>>> import numpy as np
>>> from numpy import linalg as LA
>>> np.set_printoptions(suppress=True, linewidth=120)
>>> F = np.array([[9, 0, 0], [0, 5, 0], [2, 7, 1]])
>>> rng = np.random.default_rng(45)
>>> B = F + rng.integers(-2, 3, (3, 2)) @ rng.integers(-2, 3, (2, 3))
>>> B
array([[11,  4,  0],
       [ 1,  7,  0],
       [ 2,  7,  2]])
>>> LA.matrix_rank(B - F, tol=1e-8)
np.int64(2)
>>> np.abs(B - F).sum(axis=1)
array([6, 3, 1])
>>> B - F
array([[2, 4, 0],
       [1, 2, 0],
       [0, 0, 1]])
>>> arr = np.load("arr.npy")
>>> arr
array([[ 2.823, -0.452, -2.121,  2.784,  4.484],
       [ 2.202,  0.569, -2.058,  3.229,  5.074],
       [ 2.342,  0.176, -2.384,  2.966,  4.714],
       [ 1.971,  0.243, -1.643,  3.17 ,  5.283],
       [ 2.032, -0.274, -1.908,  3.275,  5.396],
       [ 1.671, -0.559, -1.29 ,  3.05 ,  5.723],
       [ 2.248, -0.111, -2.635,  3.046,  4.94 ],
       [ 2.045,  0.068, -1.767,  2.988,  4.802],
       [ 2.552,  2.068, -4.393, -2.573, -4.838],
       [ 2.148,  1.736, -5.355, -1.745, -4.859],
       [ 2.039,  1.494, -4.793, -1.721, -5.211],
       [ 2.361,  1.697, -4.793, -1.674, -4.969],
       [ 2.46 ,  2.28 , -5.315, -1.725, -4.91 ],
       [ 2.324,  2.436, -4.648, -1.884, -5.033],
       [ 1.925,  1.481, -5.102, -1.963, -4.942],
       [ 2.034,  1.997, -5.049, -1.843, -5.095],
       [-2.334,  2.249,  3.835, -3.999,  1.203],
       [-2.688,  1.747,  4.597, -4.073,  0.442],
       [-3.312,  2.118,  4.16 , -4.154,  1.076],
       [-3.189,  2.24 ,  3.947, -3.914,  1.411],
       [-3.09 ,  1.817,  4.12 , -4.569,  1.131],
       [-2.735,  2.313,  3.892, -3.871,  0.795],
       [-2.982,  1.772,  3.925, -4.68 ,  0.876],
       [-3.53 ,  1.523,  3.983, -4.062,  1.253]])
>>> Xc = (arr - arr.mean(axis=0)) / arr.std(axis=0)
>>> np.argwhere(np.abs(Xc) > 2)
array([], shape=(0, 2), dtype=int64)
>>> coef = LA.lstsq(np.delete(Xc, 4, axis=1), Xc[:, 4])[0]
>>> np.abs(coef).argmax()
np.int64(3)
>>> cent = arr[[9, 6]].astype(float)
>>> for _ in range(3):
...     lab = LA.norm(arr[:, None] - cent, axis=-1).argmin(axis=1)
...     cent = np.array([arr[lab == j].mean(axis=0) for j in range(2)])
... 
>>> lab
array([1, 1, 1, 1, 1, 1, 1, 1, 0, 0, 0, 0, 0, 0, 0, 0, 1, 1, 1, 1, 1, 1, 1, 1])
>>> cent.round(3)
array([[ 2.23 ,  1.899, -4.931, -1.891, -4.982],
       [-0.408,  0.965,  1.041, -0.551,  3.038]])
>>> M = np.load("a.npy")
>>> M
array([[ 9, -6, -9,  3],
       [-6,  7,  8, -1],
       [-9,  8, 22, -5],
       [ 3, -1, -5, 22]])
>>> round(LA.det(M[::-1]), 3)
np.float64(6318.0)
>>> np.einsum("ii->", M)
np.int64(60)
>>> np.einsum("ij,ji->", M, M)
np.int64(1530)
>>> np.round(LA.eigvals(M).sum().real, 3)
np.float64(60.0)
>>> np.round(np.poly(M), 3)
array([    1.,   -60.,  1035., -5157.,  6318.])
>>> round(float(LA.det(M.T)), 3)
6318.0
>>> np.kron(np.eye(2, dtype=int), M)
array([[ 9, -6, -9,  3,  0,  0,  0,  0],
       [-6,  7,  8, -1,  0,  0,  0,  0],
       [-9,  8, 22, -5,  0,  0,  0,  0],
       [ 3, -1, -5, 22,  0,  0,  0,  0],
       [ 0,  0,  0,  0,  9, -6, -9,  3],
       [ 0,  0,  0,  0, -6,  7,  8, -1],
       [ 0,  0,  0,  0, -9,  8, 22, -5],
       [ 0,  0,  0,  0,  3, -1, -5, 22]])
>>> round(float(LA.det(2 * M)), 3), round(LA.det(M), 3)
(101088.0, np.float64(6318.0))
>>> lab = rng.permutation(4)
>>> lab
array([0, 1, 3, 2])
>>> B = M[lab][:, lab]
>>> np.round(np.sort(np.abs(LA.eigvals(B))), 3)
array([ 1.825,  5.362, 19.22 , 33.594])
>>> np.diag(B)
array([ 9,  7, 22, 22])
>>> B
array([[ 9, -6,  3, -9],
       [-6,  7, -1,  8],
       [ 3, -1, 22, -5],
       [-9,  8, -5, 22]])
>>> X = rng.normal(size=(27, 5))
>>> X = 5 * X / LA.norm(X, axis=1, keepdims=True)
>>> X.round(3)
array([[-3.291,  1.73 , -0.066, -2.219, -2.5  ],
       [-0.585, -2.558, -3.756,  0.164,  1.994],
       [-0.597,  1.833, -0.991, -2.466, -3.771],
       [-1.656,  2.933, -0.461, -3.666, -0.003],
       [-1.512, -1.855, -2.503, -3.303, -1.449],
       [-3.866, -2.442, -0.702,  1.628,  0.974],
       [ 2.99 ,  1.953, -3.004,  0.849,  1.581],
       [ 0.537, -4.406, -0.866, -1.945,  0.877],
       [ 3.107,  1.738, -2.794,  2.127,  0.018],
       [ 4.579, -1.394,  0.894, -0.334, -1.088],
       [ 3.139,  1.839,  0.846, -2.96 , -1.513],
       [-0.022,  1.199, -3.777,  1.715, -2.52 ],
       [-3.162,  2.504, -1.648,  0.707,  2.349],
       [ 1.654, -3.567, -2.039, -2.129,  0.924],
       [ 0.843,  3.502,  1.458,  3.004, -0.935],
       [-0.739, -3.003, -1.366, -3.28 , -1.676],
       [ 4.61 ,  0.571,  0.003, -0.519, -1.774],
       [-0.348,  2.568, -2.9  , -1.829, -2.555],
       [-0.492,  3.242,  2.319,  2.451, -1.691],
       [-2.969,  1.886, -1.963,  0.596, -2.901],
       [ 1.821, -0.226, -0.665,  4.595,  0.277],
       [-2.08 , -1.806,  2.316, -1.888,  2.913],
       [-2.741,  0.267, -2.778,  2.041,  2.352],
       [ 0.981, -1.148, -2.221, -1.005, -4.096],
       [-2.33 ,  2.719, -1.615, -0.387,  3.069],
       [ 0.989, -0.375,  4.375,  1.706,  1.352],
       [ 0.149,  1.823,  2.149, -3.275,  2.511]])
>>> vec = np.array([0, 0, -2, -1, 1])
>>> y = X @ vec
>>> coef, lr = np.zeros(5), 1 / LA.norm(X, 2) ** 2
>>> for i in range(10):
...     coef -= lr * X.T @ (X @ coef - y)
...     if i % 2 == 0: print(i, round(LA.norm(X @ coef - y), 3))
... 
0 8.981
2 2.888
4 0.985
6 0.337
8 0.116
>>> round(LA.cond(X), 3)
np.float64(1.553)
>>> coef.round(3)
array([-0.003, -0.003, -1.997, -0.997,  0.995])
